$ ipython --no-banner

In [1]: import numpy as np

In [2]: import numpy.linalg as la

In [3]: np.set_printoptions(suppress=True, linewidth=140)

In [4]: data = np.load("layer0.npy")

In [5]: print(data)
[[ 2.11 -0.05  0.45 -0.8  -0.94  0.07]
 [ 0.35  1.11 -1.05  2.11  0.59  1.91]
 [ 1.15 -0.22 -0.95 -1.82  0.22 -0.67]
 [-2.04  0.26  1.19 -1.44  0.45 -2.36]
 [-1.35  0.7   1.51  1.51 -0.49  0.53]
 [-0.92 -0.45 -0.21  1.27  0.09 -0.16]
 [-1.04  0.98  0.47  4.68 -0.07 -0.96]
 [-1.29 -0.45 -2.53 -1.79  0.87 -2.62]
 [-1.94  0.58 -1.02  2.86 -0.73 -1.75]
 [-1.74  0.19  0.07  2.42 -0.09  3.43]
 [ 2.1  -1.44 -1.77 -2.41  0.6  -4.95]
 [-0.1  -0.07  0.52  0.09 -0.42  2.12]
 [-0.33  0.38 -0.74 -3.23 -0.44 -2.32]
 [ 0.09 -0.52  0.59 -2.38 -0.34 -0.86]
 [ 0.35 -0.3  -0.44  1.31 -0.69 -1.94]
 [-0.54  0.14  1.41 -0.73  0.12 -0.79]
 [ 0.06 -0.81  0.1   1.65  0.19 -2.81]]

In [6]: Xs = data - data.mean(axis=0)

In [7]: vecs = la.svd(Xs)[2][:4]

In [8]: other = Xs - Xs @ vecs.T @ vecs

In [9]: print(np.round(np.cov(Xs @ vecs.T, rowvar=False), 2) + 0)
[[7.2  0.   0.   0.  ]
 [0.   2.81 0.   0.  ]
 [0.   0.   1.39 0.  ]
 [0.   0.   0.   0.97]]

In [10]: print(np.round(la.norm(other) / la.norm(Xs), 2))
0.18

In [11]: print(la.norm(other, axis=1).round(6).argmax())
12

In [12]: print(np.round((Xs @ vecs.T).std(axis=0), 2))
[2.6  1.63 1.14 0.96]

In [13]: vec = np.array([-3, 1, -1, -4, -3, 4])

In [14]: target = data @ vec

In [15]: c, lr = np.zeros(6), 1 / la.norm(data, 2) ** 2

In [16]: for i in range(10):
    ...:     c -= lr * data.T @ (data @ c - target)
    ...:     if i % 2 == 0: print(i, round(la.norm(data @ c - target), 2))
    ...: 
0 24.31
2 13.46
4 9.72
6 7.72
8 6.46

In [17]: print(round(la.cond(data), 2))
6.31

In [18]: left, sig, Vh = la.svd(data, full_matrices=False)

In [19]: print((sig > 1e-8).sum())
6

In [20]: print(np.allclose(left * sig @ Vh, data))
True

In [21]: print(np.round(sig / sig[0], 2))
[1.   0.69 0.44 0.36 0.18 0.16]

In [22]: print(np.round(left.T @ data @ Vh.T, 2) + 0)
[[10.83  0.    0.    0.    0.    0.  ]
 [ 0.    7.51  0.    0.    0.    0.  ]
 [ 0.    0.    4.78  0.    0.    0.  ]
 [ 0.    0.    0.    3.95  0.    0.  ]
 [ 0.    0.    0.    0.    1.98  0.  ]
 [ 0.    0.    0.    0.    0.    1.72]]

In [23]: print(left.shape, sig.shape, Vh.shape)
(17, 6) (6,) (6, 6)

In [24]: print(np.round(Vh @ Vh.T, 2) + 0)
[[1. 0. 0. 0. 0. 0.]
 [0. 1. 0. 0. 0. 0.]
 [0. 0. 1. 0. 0. 0.]
 [0. 0. 0. 1. 0. 0.]
 [0. 0. 0. 0. 1. 0.]
 [0. 0. 0. 0. 0. 1.]]

In [25]: print(np.round(left.T @ left, 2) + 0)
[[1. 0. 0. 0. 0. 0.]
 [0. 1. 0. 0. 0. 0.]
 [0. 0. 1. 0. 0. 0.]
 [0. 0. 0. 1. 0. 0.]
 [0. 0. 0. 0. 1. 0.]
 [0. 0. 0. 0. 0. 1.]]

In [26]: X = np.load("sample7.npy")

In [27]: print(X.round(2) + 0)
[[-40.25 -13.22   2.13  60.03  40.46  15.14 -28.79]
 [-38.17 -12.31   2.29  57.67  38.63  14.13 -27.34]
 [-27.85  -7.95   2.94  45.71  29.47   9.27 -20.14]
 [-19.29  -4.62   3.31  35.3   21.72   5.5  -14.1 ]
 [ -9.09  -1.23   3.36  21.8   12.13   1.54  -6.76]
 [ -9.06  -1.23   3.36  21.77  12.11   1.54  -6.74]
 [ -4.63  -0.12   3.07  15.04   7.66   0.16  -3.47]
 [ -2.96   0.18   2.85  12.19   5.88  -0.24  -2.22]
 [ -2.21   0.28   2.71  10.79   5.03  -0.39  -1.64]
 [  0.55   0.     0.8    1.62   0.44  -0.19   0.52]
 [  0.5   -0.02   0.67   1.33   0.34  -0.14   0.47]
 [  0.2   -0.05   0.22   0.39   0.08  -0.02   0.2 ]
 [ -0.86   0.72  -0.72  -1.07  -0.2   -0.38  -0.98]
 [ -1.05   1.06  -0.86  -1.27  -0.26  -0.61  -1.24]
 [ -1.18   5.73  -1.26  -2.76  -1.46  -4.34  -2.74]
 [ -0.59   8.16  -1.14  -3.45  -2.3   -6.41  -2.96]
 [ -0.56   8.25  -1.14  -3.48  -2.34  -6.48  -2.96]
 [ -0.22   9.34  -1.06  -3.8   -2.74  -7.43  -2.99]
 [  0.24  10.68  -0.94  -4.21  -3.27  -8.59  -2.99]
 [  1.91  14.76  -0.5   -5.53  -4.99 -12.19  -2.78]
 [  3.35  17.82  -0.11  -6.58  -6.37 -14.91  -2.47]
 [  3.71  18.56  -0.01  -6.85  -6.72 -15.57  -2.38]
 [  9.29  28.67   1.51 -10.72 -11.75 -24.7   -0.64]
 [ 10.57  30.81   1.86 -11.59 -12.88 -26.65  -0.19]
 [ 12.79  34.39   2.46 -13.1  -14.8  -29.92   0.63]
 [ 13.01  34.74   2.52 -13.25 -14.99 -30.24   0.71]
 [ 14.21  36.62   2.84 -14.05 -16.02 -31.96   1.17]
 [ 24.35  51.66   5.56 -20.89 -24.62 -45.84   5.3 ]]

In [28]: G = np.cov(X, rowvar=False)

In [29]: print(np.round(np.corrcoef(X[:, 0], X[:, 5])[0, 1], 2))
-0.87

In [30]: print(np.round(np.median(X, axis=0), 2))
[-0.39  3.4   1.69 -2.02 -0.86 -2.48 -2.42]

In [31]: print(np.round(X.std(axis=0), 2))
[14.19 16.03  1.84 20.87 15.3  14.54  8.03]
